$ ipython --no-banner

In [1]: import numpy as np

In [2]: np.set_printoptions(precision=2, suppress=True, linewidth=200)

In [3]: M = np.array([[0.42, 1.44], [-2.88, 0.85]])

In [4]: r0 = np.array([1, 0])

In [5]: out = M + np.outer(r0, np.eye(2)[0])

In [6]: print(round(np.linalg.det(out) / np.linalg.det(M), 2), round(float(1 + np.linalg.solve(M, r0)[0]), 2))
1.19 1.19

In [7]: print(out)
[[ 1.42  1.44]
 [-2.88  0.85]]

In [8]: K = np.load("m.npy")

In [9]: print(K)
[[0 0 0 0]
 [3 0 1 0]
 [0 3 0 0]]

In [10]: # looks like rank 2

In [11]: t3 = np.stack([K, 3 * K, K[::-1]])

In [12]: print(np.linalg.matrix_rank(t3))
[2 2 2]

In [13]: print(t3.shape)
(3, 3, 4)

In [14]: print(np.linalg.norm(t3, axis=(1, 2)))
[ 4.36 13.08  4.36]

In [15]: print(np.linalg.matrix_rank(t3.reshape(3, -1)))
2

In [16]: np.zeros(3, 4)
---------------------------------------------------------------------------
TypeError                                 Traceback (most recent call last)
Cell In[16], line 1
----> 1 np.zeros(3, 4)

TypeError: Cannot interpret '4' as a data type

In [17]: print(np.diff(K, axis=0))
[[ 3  0  1  0]
 [-3  3 -1  0]]

In [18]: K[3]
---------------------------------------------------------------------------
IndexError                                Traceback (most recent call last)
Cell In[18], line 1
----> 1 K[3]

IndexError: index 3 is out of bounds for axis 0 with size 3

In [19]: print(np.abs(K).max())
3

In [20]: print(np.count_nonzero(K))
3

In [21]: print(np.unravel_index(np.abs(K).argmax(), K.shape))
(np.int64(1), np.int64(0))

In [22]: K[:, 4]
---------------------------------------------------------------------------
IndexError                                Traceback (most recent call last)
Cell In[22], line 1
----> 1 K[:, 4]

IndexError: index 4 is out of bounds for axis 1 with size 4

In [23]: r = np.linalg.matrix_rank(K)

In [24]: print(r)
2

In [25]: N = np.linalg.svd(K)[2][r:].T

In [26]: print(N @ N.T)
[[ 0.1  0.  -0.3  0. ]
 [ 0.   0.   0.   0. ]
 [-0.3  0.   0.9  0. ]
 [ 0.   0.   0.   1. ]]

In [27]: print([int(np.linalg.matrix_rank(K[:, :j + 1])) for j in range(4)])
[1, 2, 2, 2]

In [28]: print(np.round(K @ N, 2) + 0)
[[0. 0.]
 [0. 0.]
 [0. 0.]]

In [29]: print([int(np.linalg.matrix_rank(np.delete(K, i, axis=0))) for i in range(3)])
[2, 1, 1]

In [30]: print(np.allclose(K @ N, 0))
True

In [31]: print(np.linalg.matrix_rank(K.T @ K), np.linalg.matrix_rank(K @ K.T))
2 2

In [32]: Z = 10 * np.array([[0.0, -0.6, -0.3], [-1.3, 1.7, -1.2]])

In [33]: rng = np.random.default_rng(100)

In [34]: z = rng.integers(0, 2, 11)

In [35]: feats = Z[z] + rng.normal(size=(11, 3))

In [36]: print(feats)
[[-12.3   17.7  -11.25]
 [-11.9   19.24 -12.61]
 [  0.05  -4.25  -4.34]
 [-12.67  16.31 -12.02]
 [  0.47  -7.93  -3.99]
 [ -1.41  -6.23  -3.69]
 [  1.52  -6.6   -1.29]
 [ -0.41  -5.73  -2.96]
 [-12.99  15.87 -11.67]
 [-12.62  17.24 -11.38]
 [-13.82  16.7  -12.66]]

In [37]: Z = feats[[6, 5]].astype(float)

In [38]: for _ in range(4):
    ...:     z = np.linalg.norm(feats[:, None] - Z, axis=-1).argmin(axis=1)
    ...:     Z = np.array([feats[z == j].mean(axis=0) for j in range(2)])
    ...: 

In [39]: print(z)
[1 1 0 1 0 0 0 0 1 1 1]

In [40]: print(np.bincount(z))
[5 6]

In [41]: print(Z[1] - Z[0])
[-12.76  23.33  -8.68]

In [42]: print(np.abs(Z[1] - Z[0]).argmax())
1

In [43]: proj = np.triu(np.array([[4, 9], [4, 0]]), 1) + np.eye(2)

In [44]: out = proj @ M @ np.linalg.inv(proj)

In [45]: print(out)
[[-25.5  238.59]
 [ -2.88  26.77]]

In [46]: print(np.round(np.linalg.det(out), 2))
4.5

In [47]: print(np.poly(out))
[ 1.   -1.27  4.5 ]

In [48]: F = np.load("dump.npy")

In [49]: print(F)
[[1 0 0]
 [0 0 2]
 [0 2 2]]

In [50]: x0 = np.array([3, 2, -1])

In [51]: target = F @ x0

In [52]: c, lr = np.zeros(3), 1 / np.linalg.norm(F, 2) ** 2

In [53]: for i in range(300):
    ...:     c -= lr * F.T @ (F @ c - target)
    ...:     if i % 50 == 0: print(i, round(np.linalg.norm(F @ c - target), 2))
    ...: 
0 3.59
50 0.02
100 0.0
150 0.0
200 0.0
250 0.0

In [54]: print(round(float(np.linalg.cond(F)), 2))
3.24

In [55]: out = F ** -1
---------------------------------------------------------------------------
ValueError                                Traceback (most recent call last)
Cell In[55], line 1
----> 1 out = F ** -1

ValueError: Integers to negative integer powers are not allowed.

In [56]: out = np.linalg.inv(F)

In [57]: print(round(float(np.linalg.cond(F)), 2))
3.24

In [58]: print(np.linalg.inv(out))
[[ 1.  0.  0.]
 [-0. -0.  2.]
 [ 0.  2.  2.]]

In [59]: print(np.allclose(out, F.T))
False

In [60]: print(round(float(np.linalg.slogdet(F)[0]), 2))
-1.0

In [61]: print(np.linalg.det(F) * out)
[[-4. -0. -0.]
 [-0.  2. -2.]
 [-0. -2. -0.]]

In [62]: out = np.array([[-5, 3], [-3, 4]])

In [63]: Z = np.array([[0, -1], [1, 0]])

In [64]: mat = np.kron(out, Z)

In [65]: print(mat)
[[ 0  5  0 -3]
 [-5  0  3  0]
 [ 0  3  0 -4]
 [-3  0  4  0]]

In [66]: def softmax(z):
    ...:     e = np.exp(z - z.max(axis=-1, keepdims=True))
    ...:     return e / e.sum(axis=-1, keepdims=True)
    ...: 

In [67]: print(np.round(softmax(mat[1]), 2) + 0)
[0.   0.05 0.91 0.05]

In [68]: print(softmax(mat).sum(axis=1))
[1. 1. 1. 1.]

In [69]: print(np.round(softmax(mat[1] + 2), 2) + 0)
[0.   0.05 0.91 0.05]

In [70]: scores = mat @ mat.T / np.sqrt(4)

In [71]: print(softmax(scores).round(6).argmax(axis=1))
[0 1 0 1]

In [72]: print(np.round(softmax(scores), 2) + 0)
[[0.97 0.   0.03 0.  ]
 [0.   0.97 0.   0.03]
 [0.73 0.   0.27 0.  ]
 [0.   0.73 0.   0.27]]

In [73]: arr = np.loadtxt("x.csv", delimiter=",")

In [74]: print(arr)
[[ 1. -1. -1.  1.  1. -1. -1.  1.]
 [ 1.  1. -1. -1. -1. -1.  1.  1.]
 [ 1.  1.  1.  1.  1.  1.  1.  1.]]

In [75]: r0, v = arr[1], arr[2]

In [76]: print(r0 @ v)
0.0

In [77]: pr = (r0 @ v) / (r0 @ r0) * r0

In [78]: print(round(np.linalg.norm(r0 + v) ** 2 + np.linalg.norm(r0 - v) ** 2, 2))
32.0

In [79]: print(pr)
[ 0.  0. -0. -0. -0. -0.  0.  0.]

In [80]: out = arr + rng.integers(-2, 3, (3, 2)) @ rng.integers(-2, 3, (2, 8))

In [81]: print(out)
[[ 0. -2. -3. -1.  3.  1. -1. -1.]
 [ 0. -3. -5. -6.  1.  3.  0. -3.]
 [-1.  5.  1.  3.  5.  1.  3.  1.]]

In [82]: print(np.round(np.linalg.svd(out - arr, compute_uv=False), 2) + 0)
[10.87  6.54  0.  ]

In [83]: print(out - arr)
[[-1. -1. -2. -2.  2.  2.  0. -2.]
 [-1. -4. -4. -5.  2.  4. -1. -4.]
 [-2.  4.  0.  2.  4.  0.  2.  0.]]

In [84]: print(np.abs(out - arr).sum(axis=1))
[12. 25. 14.]

In [85]: G = arr.T @ arr

In [86]: print(np.linalg.svd(arr, compute_uv=False) ** 2)
[8. 8. 8.]

In [87]: print(G)
[[ 3.  1. -1.  1.  1. -1.  1.  3.]
 [ 1.  3.  1. -1. -1.  1.  3.  1.]
 [-1.  1.  3.  1.  1.  3.  1. -1.]
 [ 1. -1.  1.  3.  3.  1. -1.  1.]
 [ 1. -1.  1.  3.  3.  1. -1.  1.]
 [-1.  1.  3.  1.  1.  3.  1. -1.]
 [ 1.  3.  1. -1. -1.  1.  3.  1.]
 [ 3.  1. -1.  1.  1. -1.  1.  3.]]

In [88]: print(np.trace(G), (arr ** 2).sum())
24.0 24.0

In [89]: data = np.array([[-1.3, 0.5, -0.5], [0.3, -0.1, 0.1], [-0.1, 1.0, 0.8]])

In [90]: print(data)
[[-1.3  0.5 -0.5]
 [ 0.3 -0.1  0.1]
 [-0.1  1.   0.8]]

In [91]: r0, v = data[0], data[1]

In [92]: print(np.round(r0 @ r0, 2))
2.19

In [93]: print(r0 @ v)
-0.49

In [94]: pr = (r0 @ v) / (r0 @ r0) * r0

In [95]: print(round(float((v - pr) @ r0), 2))
-0.0

In [96]: print(pr)
[ 0.29 -0.11  0.11]

In [97]: X = np.array([[18, 30, 9, 15], [30, 50, 15, 25], [9, 15, 9, 6], [15, 25, 6, 13]])

In [98]: print(np.einsum("ii->", X))
90

In [99]: print(np.einsum("ij,ji->", X, X))
7258

In [100]: print(round(float(np.linalg.det(2 * X)), 2), np.round(np.linalg.det(X), 2))
-0.0 -0.0

In [101]: print(np.kron(np.eye(2, dtype=int), X))
[[18 30  9 15  0  0  0  0]
 [30 50 15 25  0  0  0  0]
 [ 9 15  9  6  0  0  0  0]
 [15 25  6 13  0  0  0  0]
 [ 0  0  0  0 18 30  9 15]
 [ 0  0  0  0 30 50 15 25]
 [ 0  0  0  0  9 15  9  6]
 [ 0  0  0  0 15 25  6 13]]

In [102]: w, V = np.linalg.eigvalsh(X)
---------------------------------------------------------------------------
ValueError                                Traceback (most recent call last)
Cell In[102], line 1
----> 1 w, V = np.linalg.eigvalsh(X)

ValueError: too many values to unpack (expected 2)

In [103]: w, V = np.linalg.eigh(X)

In [104]: print(np.round(np.linalg.svd(X, compute_uv=False), 2) + 0)
[85.05  4.95  0.    0.  ]

In [105]: print(w.round(2) + 0)
[ 0.    0.    4.95 85.05]

In [106]: print(np.round(w.sum(), 2), np.trace(X))
90.0 90

In [107]: print(np.round(np.linalg.eigvalsh(X @ X), 2) + 0)
[   0.     0.    24.5 7233.5]

In [108]: print(np.linalg.eigvalsh(X + 3 * np.eye(4)))
[ 3.    3.    7.95 88.05]

In [109]: print(np.round(np.linalg.norm(X, 2) / np.linalg.norm(X), 2))
1.0

In [110]: print(np.argsort(-np.linalg.norm(X, axis=0).round(6), kind="stable")[:3])
[1 0 3]

In [111]: print(round(float(np.trace(np.linalg.pinv(X) @ X)), 2))
2.0

In [112]: print(np.linalg.lstsq(X[:-1].T, X[-1])[2])
2

In [113]: print(np.abs(np.diag(np.linalg.qr(X)[1])) > 1e-9)
[ True False  True False]
